% python3 -q
>>> import numpy as np
>>> import numpy.linalg as la
>>> np.set_printoptions(precision=2, suppress=True, linewidth=100)
>>> J = np.load("a.npy")
>>> J
array([[ 0,  0, -3],
       [ 0,  0, -1],
       [ 3,  1,  0]])
>>> np.round(la.eigvals(J), 2) + 0
array([0.+3.16j, 0.-3.16j, 0.+0.j  ])
>>> np.round(np.poly(J), 2) + 0
array([ 1.,  0., 10.,  0.])
>>> round(float(la.eigvals(J).sum().real), 2)
-0.0
>>> np.einsum("ij,ji->", J, J)
np.int64(-20)
>>> round(float(la.norm(J[0], 1)), 2), round(float(la.norm(J[0], np.inf)), 2)
(3.0, 3.0)
>>> la.norm(J, axis=1)
array([3.  , 1.  , 3.16])
>>> la.norm(J, axis=1).argmax()
np.int64(2)
>>> np.round(la.norm(J) ** 2 / la.norm(J, 2) ** 2, 2)
np.float64(2.0)
>>> F = np.load("run1.npy")
>>> F
array([[1, 0, 0, 0, 0, 0, 0],
       [0, 0, 0, 0, 0, 0, 1],
       [0, 0, 0, 0, 0, 1, 0],
       [0, 0, 0, 1, 0, 0, 0],
       [0, 1, 0, 0, 0, 0, 0],
       [0, 0, 0, 0, 1, 0, 0],
       [0, 0, 1, 0, 0, 0, 0]])
>>> # a transition matrix
>>> C2 = F.T @ F
>>> np.allclose(C2, C2.T)
True
>>> C2
array([[1, 0, 0, 0, 0, 0, 0],
       [0, 1, 0, 0, 0, 0, 0],
       [0, 0, 1, 0, 0, 0, 0],
       [0, 0, 0, 1, 0, 0, 0],
       [0, 0, 0, 0, 1, 0, 0],
       [0, 0, 0, 0, 0, 1, 0],
       [0, 0, 0, 0, 0, 0, 1]])
>>> np.diag(C2)
array([1, 1, 1, 1, 1, 1, 1])
>>> la.svd(F, compute_uv=False) ** 2
array([1., 1., 1., 1., 1., 1., 1.])
>>> (F @ F.T).shape
(7, 7)
>>> vec = np.array([-1, 5, 4, -3, -9, -5, -9])
>>> [p for p in range(1, 25) if np.allclose(la.matrix_power(F, p), np.eye(7))]
[5, 10, 15, 20]
>>> round(la.det(F), 2)
np.float64(1.0)
>>> F.T @ (F @ vec)
array([-1,  5,  4, -3, -9, -5, -9])
>>> M2 = la.inv(F)
>>> np.round(la.cond(F), 2)
np.float64(1.0)
>>> la.det(F) * M2
array([[1., 0., 0., 0., 0., 0., 0.],
       [0., 0., 0., 0., 1., 0., 0.],
       [0., 0., 0., 0., 0., 0., 1.],
       [0., 0., 0., 1., 0., 0., 0.],
       [0., 0., 0., 0., 0., 1., 0.],
       [0., 0., 1., 0., 0., 0., 0.],
       [0., 1., 0., 0., 0., 0., 0.]])
>>> round(float(la.slogdet(F)[0]), 2)
1.0
>>> F @ M2
array([[1., 0., 0., 0., 0., 0., 0.],
       [0., 1., 0., 0., 0., 0., 0.],
       [0., 0., 1., 0., 0., 0., 0.],
       [0., 0., 0., 1., 0., 0., 0.],
       [0., 0., 0., 0., 1., 0., 0.],
       [0., 0., 0., 0., 0., 1., 0.],
       [0., 0., 0., 0., 0., 0., 1.]])
>>> vec = np.array([0, 0, 2, 0, 0, 2, 2])
>>> rhs = F @ vec
>>> rhs
array([0, 2, 2, 0, 0, 0, 2])
>>> la.solve(F.T, F[3])
array([0., 0., 0., 1., 0., 0., 0.])
>>> la.solve(F, F[:, 3])
array([0., 0., 0., 1., 0., 0., 0.])
>>> la.solve(F, rhs + F[:, 0])
array([1., 0., 2., 0., 0., 2., 2.])
>>> la.solve(F, 3 * rhs)
array([0., 0., 6., 0., 0., 6., 6.])
>>> F @ F
array([[1, 0, 0, 0, 0, 0, 0],
       [0, 0, 1, 0, 0, 0, 0],
       [0, 0, 0, 0, 1, 0, 0],
       [0, 0, 0, 1, 0, 0, 0],
       [0, 0, 0, 0, 0, 0, 1],
       [0, 1, 0, 0, 0, 0, 0],
       [0, 0, 0, 0, 0, 1, 0]])
>>> (la.matrix_power((F != 0) + (F.T != 0) + np.eye(7), 7) > 0).astype(int)
array([[1, 0, 0, 0, 0, 0, 0],
       [0, 1, 1, 0, 1, 1, 1],
       [0, 1, 1, 0, 1, 1, 1],
       [0, 0, 0, 1, 0, 0, 0],
       [0, 1, 1, 0, 1, 1, 1],
       [0, 1, 1, 0, 1, 1, 1],
       [0, 1, 1, 0, 1, 1, 1]])
>>> round(float(la.det(F)), 2)
1.0
>>> np.flatnonzero(la.matrix_power((F != 0) + (F.T != 0) + np.eye(7), 7)[4])
array([1, 2, 4, 5, 6])
>>> (F != 0).astype(int)
array([[1, 0, 0, 0, 0, 0, 0],
       [0, 0, 0, 0, 0, 0, 1],
       [0, 0, 0, 0, 0, 1, 0],
       [0, 0, 0, 1, 0, 0, 0],
       [0, 1, 0, 0, 0, 0, 0],
       [0, 0, 0, 0, 1, 0, 0],
       [0, 0, 1, 0, 0, 0, 0]])
>>> m1 = np.loadtxt("layer11.csv", delimiter=",")
>>> m1
array([[ 7.76,  2.75,  3.11,  0.45, -4.17, -0.25,  1.21, -1.22,  0.21],
       [ 7.75,  4.92,  1.09,  2.14, -4.16,  1.15,  0.7 , -4.47,  0.86],
       [-5.08, -1.41,  2.65, -4.86,  2.79, -0.97, -0.49,  3.83,  0.08],
       [-3.43, -1.17,  3.11, -4.73,  2.1 , -1.56, -0.25,  3.48, -0.15],
       [-3.53, -0.17,  2.94, -4.51,  2.46, -1.5 , -0.59,  2.45,  0.1 ],
       [-0.8 ,  1.48,  2.33, -1.52, -0.2 , -1.56,  0.57,  0.46, -0.29],
       [ 2.35, -1.51,  1.35, -0.16, -0.29,  0.45, -0.25,  0.7 ,  0.4 ],
       [-5.37, -0.42, -0.96, -0.63,  2.78, -1.99, -0.35,  0.67, -1.08],
       [-2.22, -3.27, -0.55, -0.24,  1.68, -0.6 , -0.34,  2.33, -1.06],
       [ 0.44,  0.54,  1.78, -2.04, -0.33, -0.1 ,  0.26,  1.  ,  0.36]])
>>> proj = m1 @ la.solve(m1.T @ m1, m1.T)
>>> round(np.trace(proj), 2)
np.float64(9.0)
>>> proj @ m1[:, 3]
array([ 0.45,  2.14, -4.86, -4.73, -4.51, -1.52, -0.16, -0.63, -0.24, -2.04])
>>> vec = np.array([1, 2, 0, 0, 0, 0, 2, 0, 1])
>>> rhs = m1 @ vec
>>> np.round(la.pinv(m1) @ m1, 2) + 0
array([[1., 0., 0., 0., 0., 0., 0., 0., 0.],
       [0., 1., 0., 0., 0., 0., 0., 0., 0.],
       [0., 0., 1., 0., 0., 0., 0., 0., 0.],
       [0., 0., 0., 1., 0., 0., 0., 0., 0.],
       [0., 0., 0., 0., 1., 0., 0., 0., 0.],
       [0., 0., 0., 0., 0., 1., 0., 0., 0.],
       [0., 0., 0., 0., 0., 0., 1., 0., 0.],
       [0., 0., 0., 0., 0., 0., 0., 1., 0.],
       [0., 0., 0., 0., 0., 0., 0., 0., 1.]])
>>> np.round(la.solve(m1.T @ m1, m1.T @ rhs), 2) + 0
array([1., 2., 0., 0., 0., 0., 2., 0., 1.])
>>> rng = np.random.default_rng(676)
>>> rhs = rhs + 0.02 * rng.normal(size=10)
>>> rhs
array([ 15.89,  19.83,  -8.79,  -6.47,  -4.95,   3.  ,  -0.75,  -7.96, -10.49,   2.35])
>>> b, *_ = la.lstsq(m1, rhs)
>>> [round(float(la.norm(la.solve(m1.T @ m1 + lam * np.eye(9), m1.T @ rhs))), 2) for lam in (0, 1, 10, 100)]
[3.13, 2.14, 1.86, 1.28]
>>> mat = np.loadtxt("m.csv", delimiter=",")
>>> mat
array([[ 8.,  1.,  1.,  8., -2.,  1., -3.,  2.,  0.],
       [ 0.,  8.,  1.,  1.,  8., -2.,  1., -3.,  2.],
       [ 2.,  0.,  8.,  1.,  1.,  8., -2.,  1., -3.],
       [-3.,  2.,  0.,  8.,  1.,  1.,  8., -2.,  1.],
       [ 1., -3.,  2.,  0.,  8.,  1.,  1.,  8., -2.],
       [-2.,  1., -3.,  2.,  0.,  8.,  1.,  1.,  8.],
       [ 8., -2.,  1., -3.,  2.,  0.,  8.,  1.,  1.],
       [ 1.,  8., -2.,  1., -3.,  2.,  0.,  8.,  1.],
       [ 1.,  1.,  8., -2.,  1., -3.,  2.,  0.,  8.]])
>>> M2 = J / np.sqrt((J ** 2).mean(axis=1, keepdims=True))
>>> la.norm(M2, axis=1)
array([1.73, 1.73, 1.73])
>>> la.matrix_rank(J - J.mean(axis=1, keepdims=True))
np.int64(2)
>>> M2[2]
array([1.64, 0.55, 0.  ])
>>> z = rng.permutation(9)
>>> z
array([3, 7, 2, 5, 4, 0, 6, 1, 8])
>>> M2 = mat[z][:, z]
>>> np.sort(np.abs(la.eigvals(M2)))
array([ 7.26,  7.26, 11.24, 11.24, 11.53, 11.53, 15.03, 15.03, 16.  ])
>>> np.diag(M2)
array([8., 8., 8., 8., 8., 8., 8., 8., 8.])
>>> mat.sum(axis=0)
array([16., 16., 16., 16., 16., 16., 16., 16., 16.])
>>> np.abs(mat).max()
np.float64(8.0)
>>> np.diff(mat, axis=0)
array([[-8.,  7.,  0., -7., 10., -3.,  4., -5.,  2.],
       [ 2., -8.,  7.,  0., -7., 10., -3.,  4., -5.],
       [-5.,  2., -8.,  7.,  0., -7., 10., -3.,  4.],
       [ 4., -5.,  2., -8.,  7.,  0., -7., 10., -3.],
       [-3.,  4., -5.,  2., -8.,  7.,  0., -7., 10.],
       [10., -3.,  4., -5.,  2., -8.,  7.,  0., -7.],
       [-7., 10., -3.,  4., -5.,  2., -8.,  7.,  0.],
       [ 0., -7., 10., -3.,  4., -5.,  2., -8.,  7.]])
>>> np.round(la.norm(mat), 2)
np.float64(36.5)
>>> M2 = mat / la.norm(mat, axis=1, keepdims=True)
>>> C2 = M2 @ M2.T
>>> la.norm(M2, axis=1)
array([1., 1., 1., 1., 1., 1., 1., 1., 1.])
>>> (np.abs(C2) > 0.9).astype(int)
array([[1, 0, 0, 0, 0, 0, 0, 0, 0],
       [0, 1, 0, 0, 0, 0, 0, 0, 0],
       [0, 0, 1, 0, 0, 0, 0, 0, 0],
       [0, 0, 0, 1, 0, 0, 0, 0, 0],
       [0, 0, 0, 0, 1, 0, 0, 0, 0],
       [0, 0, 0, 0, 0, 1, 0, 0, 0],
       [0, 0, 0, 0, 0, 0, 1, 0, 0],
       [0, 0, 0, 0, 0, 0, 0, 1, 0],
       [0, 0, 0, 0, 0, 0, 0, 0, 1]])
>>> C2
array([[ 1.  , -0.07,  0.31,  0.09,  0.03,  0.03,  0.09,  0.31, -0.07],
       [-0.07,  1.  , -0.07,  0.31,  0.09,  0.03,  0.03,  0.09,  0.31],
       [ 0.31, -0.07,  1.  , -0.07,  0.31,  0.09,  0.03,  0.03,  0.09],
       [ 0.09,  0.31, -0.07,  1.  , -0.07,  0.31,  0.09,  0.03,  0.03],
       [ 0.03,  0.09,  0.31, -0.07,  1.  , -0.07,  0.31,  0.09,  0.03],
       [ 0.03,  0.03,  0.09,  0.31, -0.07,  1.  , -0.07,  0.31,  0.09],
       [ 0.09,  0.03,  0.03,  0.09,  0.31, -0.07,  1.  , -0.07,  0.31],
       [ 0.31,  0.09,  0.03,  0.03,  0.09,  0.31, -0.07,  1.  , -0.07],
       [-0.07,  0.31,  0.09,  0.03,  0.03,  0.09,  0.31, -0.07,  1.  ]])
>>> (C2 - 2 * np.eye(9)).round(6).argmax(axis=1)
array([2, 3, 0, 1, 2, 3, 4, 0, 1])
>>> C2[4]
array([ 0.03,  0.09,  0.31, -0.07,  1.  , -0.07,  0.31,  0.09,  0.03])
>>> M2 = np.array([[-2, 0, -1],
...     [1, 1, 2],
...     [2, 1, 1],
...     [-1, -1, 1],
...     [-2, -1, 2],
...     [-1, 1, -1],
...     [-2, 0, 2],
...     [-1, 2, 1],
...     [2, 0, -1]])
>>> np.einsum("ij,ij->i", mat, mat)
array([148., 148., 148., 148., 148., 148., 148., 148., 148.])
>>> la.matrix_rank(mat @ M2)
np.int64(3)
>>> mat @ M2
array([[-14.,   1.,  -6.],
       [  0.,  -8.,  33.],
       [ -2.,  16.,   1.],
       [-15., -10.,  29.],
       [-32.,   8.,  22.],
       [  2.,   6., -10.],
       [-32.,   2.,   6.],
       [ -1.,  26.,  13.],
       [ 30.,   7.,   8.]])
>>> np.einsum("ik,kj->ij", mat, M2)
array([[-14.,   1.,  -6.],
       [  0.,  -8.,  33.],
       [ -2.,  16.,   1.],
       [-15., -10.,  29.],
       [-32.,   8.,  22.],
       [  2.,   6., -10.],
       [-32.,   2.,   6.],
       [ -1.,  26.,  13.],
       [ 30.,   7.,   8.]])
>>> M2.T @ mat.T
array([[-14.,   0.,  -2., -15., -32.,   2., -32.,  -1.,  30.],
       [  1.,  -8.,  16., -10.,   8.,   6.,   2.,  26.,   7.],
       [ -6.,  33.,   1.,  29.,  22., -10.,   6.,  13.,   8.]])
>>> arr = np.load("arr.npy")
>>> arr
array([[0, 1, 1, 0, 1, 0],
       [0, 0, 2, 2, 0, 2],
       [0, 0, 0, 1, 0, 0],
       [0, 0, 0, 0, 0, 0],
       [0, 0, 0, 0, 0, 1],
       [0, 0, 0, 0, 0, 0]])
>>> arr - arr[0]
array([[ 0,  0,  0,  0,  0,  0],
       [ 0, -1,  1,  2, -1,  2],
       [ 0, -1, -1,  1, -1,  0],
       [ 0, -1, -1,  0, -1,  0],
       [ 0, -1, -1,  0, -1,  1],
       [ 0, -1, -1,  0, -1,  0]])
>>> np.diff(arr, axis=0)
array([[ 0, -1,  1,  2, -1,  2],
       [ 0,  0, -2, -1,  0, -2],
       [ 0,  0,  0, -1,  0,  0],
       [ 0,  0,  0,  0,  0,  1],
       [ 0,  0,  0,  0,  0, -1]])
>>> round(float(la.norm(arr)), 2)
4.12
>>> la.matrix_rank(arr)
np.int64(4)
>>> np.abs(arr).max()
np.int64(2)
>>> np.count_nonzero(arr)
np.int64(8)
